>>> import numpy as np
>>> from numpy import linalg as LA
>>> np.set_printoptions(precision=3, suppress=True, linewidth=200, legacy="1.25")
>>> M = np.load("run19.npy")
>>> M
array([[ 24,   8,  48,  64,   8],
       [ 21,   7,  42,  56,   7],
       [  3,   1,   6,   8,   1],
       [-21,  -7, -42, -56,  -7],
       [  9,   3,  18,  24,   3],
       [  3,   1,   6,   8,   1],
       [  0,   0,   0,   0,   0],
       [ 24,   8,  48,  64,   8]])
>>> vec = np.array([2, 3, 0, 2, 2])
>>> M @ np.eye(5)[1]
array([ 8.,  7.,  1., -7.,  3.,  1.,  0.,  8.])
>>> LA.norm(M @ vec) <= LA.norm(M, 2) * LA.norm(vec) + 1e-9
True
>>> (M @ vec).argmax()
0
>>> vec = np.array([4, 0, -2, 4, 3])
>>> a = np.maximum(M @ vec, 0)
>>> M.T @ a
array([19740,  6580, 39480, 52640,  6580])
>>> print(np.maximum(M @ (3 * vec), 0))
[840 735 105   0 315 105   0 840]
>>> np.tanh(M @ vec)
array([ 1.,  1.,  1., -1.,  1.,  1.,  0.,  1.])
>>> W0 = np.loadtxt("x.csv", delimiter=",")
>>> W0
array([[ 1.924, -1.122,  0.623,  1.911],
       [ 0.949, -0.01 ,  2.387,  1.549],
       [ 2.665, -0.858,  0.947,  0.517],
       [-0.082,  0.987, -1.62 ,  2.323],
       [ 1.576,  0.231, -2.329, -1.02 ],
       [-1.286, -0.894,  1.785,  1.834],
       [ 1.811,  0.262,  1.594,  1.763],
       [ 2.221,  0.208,  1.957,  0.444],
       [ 1.393,  1.7  , -1.275, -1.595],
       [-0.073, -0.705,  2.904, -0.255],
       [ 2.029,  1.671,  0.27 ,  1.421],
       [ 2.894, -0.559, -0.118,  0.545],
       [ 0.929, -2.133,  1.843,  0.437],
       [-1.976, -0.361,  2.093, -0.765],
       [ 0.044,  0.581,  1.572, -2.488],
       [-0.32 ,  1.591,  2.432, -0.672]])
>>> q, r_ = LA.qr(W0)
>>> print(np.round(q.T @ q, 3) + 0)
[[1. 0. 0. 0.]
 [0. 1. 0. 0.]
 [0. 0. 1. 0.]
 [0. 0. 0. 1.]]
>>> np.abs(np.diag(r_))
array([6.586, 4.239, 6.866, 5.221])
>>> np.allclose(r_.T @ r_, W0.T @ W0)
True
>>> np.trace(q @ q.T)
4.0
>>> M2 = np.c_[W0[:, :2] @ np.array([[0, 0], [2, 1]]), np.array([2, 1, 3, 3, 2, 2, 0, 0, 0, 2, 0, 0, 0, 1, 3, 0])]
>>> M2
array([[-2.244, -1.122,  2.   ],
       [-0.02 , -0.01 ,  1.   ],
       [-1.716, -0.858,  3.   ],
       [ 1.974,  0.987,  3.   ],
       [ 0.462,  0.231,  2.   ],
       [-1.788, -0.894,  2.   ],
       [ 0.524,  0.262,  0.   ],
       [ 0.416,  0.208,  0.   ],
       [ 3.4  ,  1.7  ,  0.   ],
       [-1.41 , -0.705,  2.   ],
       [ 3.342,  1.671,  0.   ],
       [-1.118, -0.559,  0.   ],
       [-4.266, -2.133,  0.   ],
       [-0.722, -0.361,  1.   ],
       [ 1.162,  0.581,  3.   ],
       [ 3.182,  1.591,  0.   ]])
>>> np.round(LA.norm(M2 - W0 @ LA.lstsq(W0, M2)[0], axis=0), 3) + 0
array([0.   , 0.   , 6.226])
>>> LA.norm(LA.qr(W0)[0].T @ M2, axis=0) ** 2 / ((M2 ** 2).sum(axis=0) + 1e-12)
array([1.   , 1.   , 0.139])
>>> M @ LA.pinv(M) @ M
array([[ 24.,   8.,  48.,  64.,   8.],
       [ 21.,   7.,  42.,  56.,   7.],
       [  3.,   1.,   6.,   8.,   1.],
       [-21.,  -7., -42., -56.,  -7.],
       [  9.,   3.,  18.,  24.,   3.],
       [  3.,   1.,   6.,   8.,   1.],
       [  0.,   0.,   0.,   0.,   0.],
       [ 24.,   8.,  48.,  64.,   8.]])
>>> np.abs(np.diag(LA.qr(M)[1])) > 1e-9
array([ True, False, False, False, False])
>>> LA.lstsq(M[:-1].T, M[-1])[2]
1
>>> feats = np.load("case1.npy")
>>> feats
array([[1, 4, 1, 5, 2, 5],
       [1, 5, 3, 5, 2, 4],
       [2, 1, 3, 0, 3, 5],
       [5, 3, 1, 3, 1, 1],
       [4, 1, 2, 4, 0, 3],
       [2, 2, 2, 0, 0, 1]])
>>> Uu, sig, VT = LA.svd(feats, full_matrices=False)
>>> (sig > 1e-8).sum()
6
>>> np.cumsum(sig ** 2) / np.sum(sig ** 2)
array([0.8  , 0.887, 0.961, 0.986, 0.998, 1.   ])
>>> Uu.shape, sig.shape, VT.shape
((6, 6), (6,), (6, 6))
>>> print(np.round(Uu.T @ feats @ VT.T, 3) + 0)
[[15.618  0.     0.     0.     0.     0.   ]
 [ 0.     5.148  0.     0.     0.     0.   ]
 [ 0.     0.     4.76   0.     0.     0.   ]
 [ 0.     0.     0.     2.782  0.     0.   ]
 [ 0.     0.     0.     0.     1.85   0.   ]
 [ 0.     0.     0.     0.     0.     0.865]]
>>> np.round(VT @ VT.T, 3) + 0
array([[1., 0., 0., 0., 0., 0.],
       [0., 1., 0., 0., 0., 0.],
       [0., 0., 1., 0., 0., 0.],
       [0., 0., 0., 1., 0., 0.],
       [0., 0., 0., 0., 1., 0.],
       [0., 0., 0., 0., 0., 1.]])
>>> np.round(Uu.T @ Uu, 3) + 0
array([[1., 0., 0., 0., 0., 0.],
       [0., 1., 0., 0., 0., 0.],
       [0., 0., 1., 0., 0., 0.],
       [0., 0., 0., 1., 0., 0.],
       [0., 0., 0., 0., 1., 0.],
       [0., 0., 0., 0., 0., 1.]])
>>> r0 = np.array([-1, 0, 0, -3, 3, 0])
>>> M2 = feats + np.outer(r0, np.eye(6)[3])
>>> M2
array([[1., 4., 1., 4., 2., 5.],
       [1., 5., 3., 5., 2., 4.],
       [2., 1., 3., 0., 3., 5.],
       [5., 3., 1., 0., 1., 1.],
       [4., 1., 2., 7., 0., 3.],
       [2., 2., 2., 0., 0., 1.]])
>>> cov = np.cov(W0, rowvar=False)
>>> np.corrcoef(W0.T)
array([[ 1.   , -0.008, -0.343,  0.18 ],
       [-0.008,  1.   , -0.335, -0.238],
       [-0.343, -0.335,  1.   ,  0.019],
       [ 0.18 , -0.238,  0.019,  1.   ]])
>>> W0.std(axis=0)
array([1.366, 1.059, 1.515, 1.359])
>>> np.argwhere(np.triu(np.abs(np.corrcoef(W0.T)) > 0.8, 1))
array([], shape=(0, 2), dtype=int64)
>>> LA.eigvalsh(cov)[::-1]
array([3.127, 2.319, 1.318, 0.842])
>>> cov.shape
(4, 4)
